$ ipython --no-banner

In [1]: import numpy as np

In [2]: np.set_printoptions(precision=2, suppress=True, linewidth=120)

In [3]: def tidy(a):
   ...:     return np.round(a, 2) + 0
   ...: 

In [4]: m1 = np.array([[-0.5, -0.2, -0.4, -0.8, 0.0],
   ...:     [-0.47, -0.18, -0.41, -0.78, 0.01],
   ...:     [1.4, -1.0, 0.7, -0.3, -0.1]])

In [5]: print(tidy(m1[2] @ m1[0]))
-0.54

In [6]: print(tidy(np.linalg.norm(m1, 1)), tidy(np.linalg.norm(m1, np.inf)))
2.37 3.5

In [7]: print(tidy(np.linalg.norm(m1[2], 1)), tidy(np.linalg.norm(m1[2], np.inf)))
3.5 1.4

In [8]: print(np.argsort(-np.linalg.norm(m1, axis=0).round(6), kind="stable")[:3])
[0 3 1]

In [9]: print(np.linalg.cond(m1) > 100)
False

In [10]: print(tidy(np.linalg.norm(m1, 2) / np.linalg.norm(m1)))
0.83

In [11]: print(np.linalg.matrix_rank(m1, rtol=0.1))
2

In [12]: E = np.loadtxt("a.csv", delimiter=",")

In [13]: print(E)
[[-1.  0. -2.]
 [ 0.  2.  0.]
 [-1.  0.  2.]]

In [14]: vec = np.array([2, 2, -1])

In [15]: rhs = E @ vec

In [16]: print(rhs)
[ 0.  4. -4.]

In [17]: print(tidy(np.linalg.solve(E.T, E[2])))
[0. 0. 1.]

In [18]: print(tidy(np.linalg.solve(E, rhs + E[:, 2])))
[2. 2. 0.]

In [19]: vec = np.array([-1, -5, 1])

In [20]: rhs = E @ vec

In [21]: coef, lr = np.zeros(3), 1 / np.linalg.norm(E, 2) ** 2

In [22]: for i in range(3):
    ...:     coef -= lr * E.T @ (E @ coef - rhs)
    ...:     if i % 1 == 0: print(i, round(np.linalg.norm(E @ coef - rhs), 2))
    ...: 
0 5.11
1 2.62
2 1.39

In [23]: print(tidy(coef))
[-0.58 -4.38  1.  ]

In [24]: hat = np.triu(np.array([[2, 0, 1], [2, 2, 1], [2, 3, 1]]), 1) + np.eye(3)

In [25]: Y = hat @ E @ np.linalg.inv(hat)

In [26]: print(np.trace(Y), np.trace(E))
3.0 3.0

In [27]: print(tidy(np.poly(Y)))
[ 1. -3. -2.  8.]

In [28]: print(hat @ E - E @ hat)
[[-1.  0.  3.]
 [-1.  0.  0.]
 [ 0.  0.  1.]]

In [29]: print(Y)
[[-2.  0.  2.]
 [-1.  2.  1.]
 [-1.  0.  3.]]

In [30]: print(tidy(np.linalg.det(Y)))
-8.0

In [31]: print(tidy(np.linalg.det(E)))
-8.0

In [32]: print((E != 0).astype(int))
[[1 0 1]
 [0 1 0]
 [1 0 1]]

In [33]: print((np.linalg.matrix_power((E != 0) + (E.T != 0) + np.eye(3), 3) > 0).astype(int))
[[1 0 1]
 [0 1 0]
 [1 0 1]]

In [34]: print(E @ E)
[[ 3.  0. -2.]
 [ 0.  4.  0.]
 [-1.  0.  6.]]

In [35]: mat = np.load("out3.npy")

In [36]: print(mat)
[[-2 -1]
 [-2 -1]
 [-1  0]
 [-1  2]
 [-1 -2]
 [-2 -2]]

In [37]: Y = mat / np.linalg.norm(mat, axis=1, keepdims=True)

In [38]: gram = Y @ Y.T

In [39]: print((np.abs(gram) > 0.9).astype(int))
[[1 1 0 0 0 1]
 [1 1 0 0 0 1]
 [0 0 1 0 0 0]
 [0 0 0 1 0 0]
 [0 0 0 0 1 1]
 [1 1 0 0 1 1]]

In [40]: Y = np.c_[mat[:, :1] @ np.array([[0]]), np.array([3, 0, 1, -1, -2, -3])]

In [41]: print(Y)
[[ 0  3]
 [ 0  0]
 [ 0  1]
 [ 0 -1]
 [ 0 -2]
 [ 0 -3]]

In [42]: print(np.linalg.matrix_rank(np.c_[mat, Y]))
3

In [43]: print(tidy(np.linalg.norm(np.linalg.qr(mat)[0].T @ Y, axis=0) ** 2 / ((Y ** 2).sum(axis=0) + 1e-12)))
[0.   0.08]

In [44]: print(tidy(np.linalg.lstsq(mat, Y[:, 0])[0]))
[0. 0.]

In [45]: X = np.array([[2, -4, 4, -9, 9], [-8, -1, -1, 4, -7], [-6, -3, 7, -1, 3]])

In [46]: print(X)
[[ 2 -4  4 -9  9]
 [-8 -1 -1  4 -7]
 [-6 -3  7 -1  3]]

In [47]: Y = X / np.linalg.norm(X, axis=1, keepdims=True)

In [48]: gram = Y @ Y.T

In [49]: print((gram - 2 * np.eye(3)).round(6).argmax(axis=1))
[2 2 0]

In [50]: print(tidy(np.degrees(np.arccos(np.clip(gram[1, 0], -1, 1)))))
135.57

In [51]: print(tidy(np.linalg.norm(Y, axis=1)))
[1. 1. 1.]

In [52]: vec = np.array([2, -1, -2, 0, -2])

In [53]: print(np.linalg.norm(X @ vec) <= np.linalg.norm(X, 2) * np.linalg.norm(vec) + 1e-9)
True

In [54]: print((X @ vec).argmax())
1

In [55]: print((X * vec).sum(axis=1))
[-18   1 -29]

In [56]: print(X @ (2 * vec))
[-36   2 -58]

In [57]: print(np.einsum("ij,j->i", X, vec))
[-18   1 -29]

In [58]: print(X * vec)
[[  4   4  -8   0 -18]
 [-16   1   2   0  14]
 [-12   3 -14   0  -6]]

In [59]: Y = X[0, 0] * X[1:] - np.outer(X[1:, 0], X[0])

In [60]: print(Y)
[[  0 -34  30 -64  58]
 [  0 -30  38 -56  60]]

In [61]: print(X[:, 0] / X[0, 0])
[ 1. -4. -3.]

In [62]: print(np.flatnonzero(~Y.round(6).any(axis=1)))
[]

In [63]: print(np.linalg.matrix_rank(Y), np.linalg.matrix_rank(X))
2 3

In [64]: print(tidy(np.linalg.norm(X, "nuc")))
31.85

In [65]: print(tidy(np.linalg.norm(X, 2)))
17.12

In [66]: print(tidy(np.linalg.norm(X[1] - X[0])))
23.64

In [67]: print(X[1] @ X[0])
-115

In [68]: print(tidy(np.linalg.norm(X) ** 2 / np.linalg.norm(X, 2) ** 2))
1.48

In [69]: print(tidy(np.linalg.norm(X, axis=1)))
[14.07 11.45 10.2 ]

In [70]: print(tidy(np.linalg.norm(X[1], 1)), tidy(np.linalg.norm(X[1], np.inf)))
21.0 8.0

In [71]: print(tidy(np.linalg.norm(X, axis=0)))
[10.2   5.1   8.12  9.9  11.79]

In [72]: print(tidy(np.linalg.norm(X, 1)), tidy(np.linalg.norm(X, np.inf)))
19.0 28.0

In [73]: gram = X.T @ X

In [74]: print(np.allclose(gram, gram.T))
True

In [75]: print(tidy(np.linalg.eigvalsh(gram)[::-1]))
[293.19 128.25  11.55   0.     0.  ]

In [76]: print(np.trace(gram), (X ** 2).sum())
433 433

In [77]: print(np.diag(gram))
[104  26  66  98 139]

In [78]: print(tidy(np.linalg.svd(X, compute_uv=False) ** 2))
[293.19 128.25  11.55]

In [79]: M = np.load("m.npy")

In [80]: print(M)
[[ 5.  5. -1. -5.  2.  0.]
 [ 0.  8.  9. -9.  7.  0.]
 [-3.  2. -1. -7.  5.  0.]
 [ 9. -6. -7.  5.  0.  0.]
 [ 3. -3.  0.  3.  8.  0.]
 [ 0.  0.  0.  0.  0.  1.]]

In [81]: print(tidy(np.linalg.det(M)))
21219.0

In [82]: print((M != 0).astype(int))
[[1 1 1 1 1 0]
 [0 1 1 1 1 0]
 [1 1 1 1 1 0]
 [1 1 1 1 0 0]
 [1 1 0 1 1 0]
 [0 0 0 0 0 1]]

In [83]: print((np.linalg.matrix_power((M != 0) + (M.T != 0) + np.eye(6), 6) > 0).astype(int))
[[1 1 1 1 1 0]
 [1 1 1 1 1 0]
 [1 1 1 1 1 0]
 [1 1 1 1 1 0]
 [1 1 1 1 1 0]
 [0 0 0 0 0 1]]

In [84]: u = np.array([5, 8, 6, -6, -6])

In [85]: rng = np.random.default_rng(200040)

In [86]: arr = np.outer(rng.normal(size=13), u) + 0.1 * rng.normal(size=(13, 5))

In [87]: print(tidy(arr))
[[  1.59   2.73   2.01  -1.98  -2.13]
 [ -2.2   -3.82  -2.73   2.91   2.6 ]
 [  2.7    4.12   3.09  -3.15  -2.77]
 [-11.31 -18.22 -13.46  13.54  13.6 ]
 [  0.31   0.67   0.36  -0.56  -0.38]
 [-11.65 -18.85 -13.88  14.11  14.07]
 [  1.26   2.08   1.47  -1.44  -1.65]
 [  7.1   11.31   8.49  -8.6   -8.41]
 [ -9.57 -15.57 -11.61  11.86  11.68]
 [ -5.03  -8.24  -6.24   5.92   6.26]
 [ -2.64  -4.33  -3.1    3.2    3.3 ]
 [-10.09 -16.31 -12.23  12.35  12.23]
 [  7.47  12.08   9.12  -8.92  -9.14]]

In [88]: Y = np.linalg.inv(E)

In [89]: print(tidy(np.linalg.slogdet(E)[0]))
-1.0

In [90]: print(E @ Y)
[[1. 0. 0.]
 [0. 1. 0.]
 [0. 0. 1.]]

In [91]: print(tidy(np.linalg.inv(Y)))
[[-1.  0. -2.]
 [ 0.  2.  0.]
 [-1.  0.  2.]]

In [92]: print(np.allclose(Y, E.T))
False

In [93]: K = np.load("run6.npy")

In [94]: print(K)
[[ -4   5   3  -4  -3   3]
 [  4  -3   5  -5  -5  -1]
 [  2   4   1  -3  -1   5]
 [  5  -2   2  -1  -2   2]
 [ -2  -2  -3  -3   5   3]
 [  4  -1  13 -14 -13   1]]

In [95]: print(tidy(np.linalg.det(K)))
0.0

In [96]: print((K - K.T) / 2)
[[ 0.   0.5  0.5 -4.5 -0.5 -0.5]
 [-0.5  0.   0.5 -1.5 -1.5  0. ]
 [-0.5 -0.5  0.  -2.5  1.  -4. ]
 [ 4.5  1.5  2.5  0.   0.5  8. ]
 [ 0.5  1.5 -1.  -0.5  0.   8. ]
 [ 0.5  0.   4.  -8.  -8.   0. ]]

In [97]: print(K @ K)
[[ 40 -12  56 -47 -62 -16]
 [-37  70  -6  18  -4  14]
 [ 17   5  89 -95 -91   3]
 [-17  43  37 -37 -41  21]
 [-19 -23  -1 -27  11  -7]
 [-34 128  44 -11 -70  12]]

In [98]: U, sigma, Vt = np.linalg.svd(K, full_matrices=False)

In [99]: print(U.shape, sigma.shape, Vt.shape)
(6, 6) (6,) (6, 6)

In [100]: print(np.abs(U[:, 0]).round(6).argmax())
5

In [101]: print(tidy(np.sqrt((sigma ** 2).sum())), tidy(np.linalg.norm(K)))
29.92 29.92

In [102]: print(tidy(U.T @ U))
[[1. 0. 0. 0. 0. 0.]
 [0. 1. 0. 0. 0. 0.]
 [0. 0. 1. 0. 0. 0.]
 [0. 0. 0. 1. 0. 0.]
 [0. 0. 0. 0. 1. 0.]
 [0. 0. 0. 0. 0. 1.]]

In [103]: print(tidy(np.abs(Vt[0])))
[0.21 0.02 0.55 0.57 0.56 0.07]

In [104]: print(tidy(sigma / sigma[0]))
[1.   0.39 0.28 0.23 0.05 0.  ]

In [105]: print(np.allclose(U * sigma @ Vt, K))
True

In [106]: vec = np.array([1, 0, 3, 0, 1, 1])

In [107]: print(np.linalg.norm(K @ vec) <= np.linalg.norm(K, 2) * np.linalg.norm(vec) + 1e-9)
True

In [108]: print(np.sign((K @ vec).round(6)))
[ 1  1  1  1 -1  1]

In [109]: print(np.einsum("ij,j->i", K, vec))
[ 5 13  9 11 -3 31]

In [110]: print((K * vec).sum(axis=1))
[ 5 13  9 11 -3 31]

In [111]: print(K * vec)
[[ -4   0   9   0  -3   3]
 [  4   0  15   0  -5  -1]
 [  2   0   3   0  -1   5]
 [  5   0   6   0  -2   2]
 [ -2   0  -9   0   5   3]
 [  4   0  39   0 -13   1]]

In [112]: feats = np.load("w.npy")

In [113]: print(feats)
[[ 1  0  0]
 [ 1  1  0]
 [ 3 -2  2]]

In [114]: u, g = K[3], K[5]

In [115]: print(u @ g)
90

In [116]: print(u @ u)
42

In [117]: p = (u @ g) / (u @ u) * u

In [118]: print(tidy(p))
[10.71 -4.29  4.29 -2.14 -4.29  4.29]

In [119]: print(np.linalg.matrix_rank(np.outer(u, g)))
1

In [120]: print(tidy((g - p) @ u))
0.0

In [121]: print(tidy(np.linalg.norm(u + g) ** 2 + np.linalg.norm(u - g) ** 2))
1188.0

In [122]: def softmax(z):
     ...:     e = np.exp(z - z.max(axis=-1, keepdims=True))
     ...:     return e / e.sum(axis=-1, keepdims=True)
     ...: 

In [123]: print(tidy(softmax(m1[0])))
[0.17 0.23 0.19 0.13 0.28]

In [124]: print(tidy(softmax(10 * m1[0])))
[0.01 0.12 0.02 0.   0.86]

In [125]: print(softmax(m1).sum(axis=1))
[1. 1. 1.]

In [126]: scores = m1 @ m1.T / np.sqrt(5)

In [127]: print(tidy(softmax(scores + np.triu(np.full(scores.shape, -np.inf), 1))))
[[1.   0.   0.  ]
 [0.5  0.5  0.  ]
 [0.12 0.12 0.76]]

In [128]: gram = feats.T @ feats

In [129]: print(tidy(np.linalg.svd(feats, compute_uv=False) ** 2))
[17.63  2.27  0.1 ]

In [130]: print(np.linalg.matrix_rank(gram))
3

In [131]: print(np.trace(gram), (feats ** 2).sum())
20 20

In [132]: print((feats @ feats.T).shape)
(3, 3)

In [133]: print(tidy(np.linalg.eigvalsh(gram)[::-1]))
[17.63  2.27  0.1 ]

In [134]: print(np.allclose(gram, gram.T))
True

In [135]: print(tidy(np.sort(np.linalg.eigvals(feats))))
[1. 1. 2.]

In [136]: print(np.linalg.matrix_power(feats - np.diag(np.diag(feats)), 3))
[[0 0 0]
 [0 0 0]
 [0 0 0]]

In [137]: print(feats @ feats)
[[ 1  0  0]
 [ 2  1  0]
 [ 7 -6  4]]
